$ ipython --no-banner

In [1]: import numpy as np

In [2]: import numpy.linalg as la

In [3]: np.set_printoptions(suppress=True, linewidth=100)

In [4]: def rd(a):
   ...:     return np.round(a, 3) + 0
   ...: 

In [5]: A = np.load("layer7.npy")

In [6]: A
Out[6]: 
array([[9, 3, 5, 6, 6, 0, 1, 8],
       [3, 9, 3, 5, 6, 6, 0, 1],
       [5, 3, 9, 3, 5, 6, 6, 0],
       [6, 5, 3, 9, 3, 5, 6, 6],
       [6, 6, 5, 3, 9, 3, 5, 6],
       [0, 6, 6, 5, 3, 9, 3, 5],
       [1, 0, 6, 6, 5, 3, 9, 3],
       [8, 1, 0, 6, 6, 5, 3, 9]])

In [7]: # equal to its transpose

In [8]: rd(np.abs(la.eigvals(A)).max())
Out[8]: np.float64(38.096)

In [9]: la.determinant(A)
AttributeError: module 'numpy.linalg' has no attribute 'determinant'


In [10]: (A + A.T) / 2
Out[10]: 
array([[9., 3., 5., 6., 6., 0., 1., 8.],
       [3., 9., 3., 5., 6., 6., 0., 1.],
       [5., 3., 9., 3., 5., 6., 6., 0.],
       [6., 5., 3., 9., 3., 5., 6., 6.],
       [6., 6., 5., 3., 9., 3., 5., 6.],
       [0., 6., 6., 5., 3., 9., 3., 5.],
       [1., 0., 6., 6., 5., 3., 9., 3.],
       [8., 1., 0., 6., 6., 5., 3., 9.]])

In [11]: np.trace(A)
Out[11]: np.int64(72)

In [12]: print(np.allclose(A, A.T))
True

In [13]: vals, V = la.eigh(A)

In [14]: vec = np.array([1, 2, 1, 0, 0, 1, 0, 0])

In [15]: rd(la.eigvalsh(A[1:, 1:]))
Out[15]: array([-2.875,  0.062,  4.691,  6.793, 10.246, 10.251, 33.83 ])

In [16]: (np.sign(V[:, -1].round(6)) == np.sign(V[0, -1].round(6))).astype(int)
Out[16]: array([1, 1, 1, 1, 1, 1, 1, 1])

In [17]: np.abs(A).sum(axis=1).max(), rd(np.abs(vals).max())
Out[17]: (np.int64(43), np.float64(38.096))

In [18]: vec @ A @ vec
Out[18]: np.int64(133)

In [19]: A.ravel(order="F")
Out[19]: 
array([9, 3, 5, 6, 6, 0, 1, 8, 3, 9, 3, 5, 6, 6, 0, 1, 5, 3, 9, 3, 5, 6, 6, 0, 6, 5, 3, 9, 3, 5, 6,
       6, 6, 6, 5, 3, 9, 3, 5, 6, 0, 6, 6, 5, 3, 9, 3, 5, 1, 0, 6, 6, 5, 3, 9, 3, 8, 1, 0, 6, 6, 5,
       3, 9])

In [20]: A.reshape(2, -1)
Out[20]: 
array([[9, 3, 5, 6, 6, 0, 1, 8, 3, 9, 3, 5, 6, 6, 0, 1, 5, 3, 9, 3, 5, 6, 6, 0, 6, 5, 3, 9, 3, 5,
        6, 6],
       [6, 6, 5, 3, 9, 3, 5, 6, 0, 6, 6, 5, 3, 9, 3, 5, 1, 0, 6, 6, 5, 3, 9, 3, 8, 1, 0, 6, 6, 5,
        3, 9]])

In [21]: t3 = A.reshape(8, 2, -1)

In [22]: t3.transpose(1, 0, 2)
Out[22]: 
array([[[9, 3, 5, 6],
        [3, 9, 3, 5],
        [5, 3, 9, 3],
        [6, 5, 3, 9],
        [6, 6, 5, 3],
        [0, 6, 6, 5],
        [1, 0, 6, 6],
        [8, 1, 0, 6]],

       [[6, 0, 1, 8],
        [6, 6, 0, 1],
        [5, 6, 6, 0],
        [3, 5, 6, 6],
        [9, 3, 5, 6],
        [3, 9, 3, 5],
        [5, 3, 9, 3],
        [6, 5, 3, 9]]])

In [23]: np.einsum("ihd,ihd->ih", t3, t3)
Out[23]: 
array([[151, 101],
       [124,  73],
       [124,  97],
       [151, 106],
       [106, 151],
       [ 97, 124],
       [ 73, 124],
       [101, 151]])

In [24]: np.einsum("ihd,jhd->hij", t3, t3).shape
Out[24]: (2, 8, 8)

In [25]: print(t3[:, 0])
[[9 3 5 6]
 [3 9 3 5]
 [5 3 9 3]
 [6 5 3 9]
 [6 6 5 3]
 [0 6 6 5]
 [1 0 6 6]
 [8 1 0 6]]

In [26]: X = np.load("dump.npy")

In [27]: X
Out[27]: 
array([[ 0,  0,  2,  0],
       [ 0,  0,  0,  2],
       [ 0, -1,  0,  0],
       [-2,  0,  0,  0]])

In [28]: t3 = np.stack([X, -3 * X, X[::-1]])

In [29]: print(la.matrix_rank(t3.reshape(3, -1)))
2

In [30]: rd(la.det(t3))
Out[30]: array([  -8., -648.,   -8.])

In [31]: t3.sum(axis=0)
Out[31]: 
array([[-2,  0, -4,  0],
       [ 0, -1,  0, -4],
       [ 0,  2,  0,  2],
       [ 4,  0,  2,  0]])

In [32]: rd(la.norm(t3, axis=(1, 2)))
Out[32]: array([ 3.606, 10.817,  3.606])

In [33]: la.matrix_rank(t3)
Out[33]: array([4, 4, 4])

In [34]: r0 = np.array([-2, 1, 2, -1])

In [35]: out = X + np.outer(r0, np.eye(4)[1])

In [36]: la.matrix_rank(out - X)
Out[36]: np.int64(1)

In [37]: print(rd(la.norm(X, axis=1)))
[2. 2. 1. 2.]

In [38]: rd(la.norm(X, axis=0))
Out[38]: array([2., 1., 2., 2.])

In [39]: rd(la.norm(X, "nuc"))
Out[39]: np.float64(7.0)

In [40]: rd(la.norm(X, 1)), rd(la.norm(X, np.inf))
Out[40]: (np.float64(2.0), np.float64(2.0))

In [41]: rd(la.norm(X[1] - X[2]))
Out[41]: np.float64(2.236)

In [42]: la.norm(X, axis=1).argmax()
Out[42]: np.int64(0)

In [43]: X[1] @ X[2]
Out[43]: np.int64(0)

In [44]: rd(la.norm(X[1], 1)), rd(la.norm(X[1], np.inf))
Out[44]: (np.float64(2.0), np.float64(2.0))

In [45]: print(rd(la.norm(X, 2)))
2.0
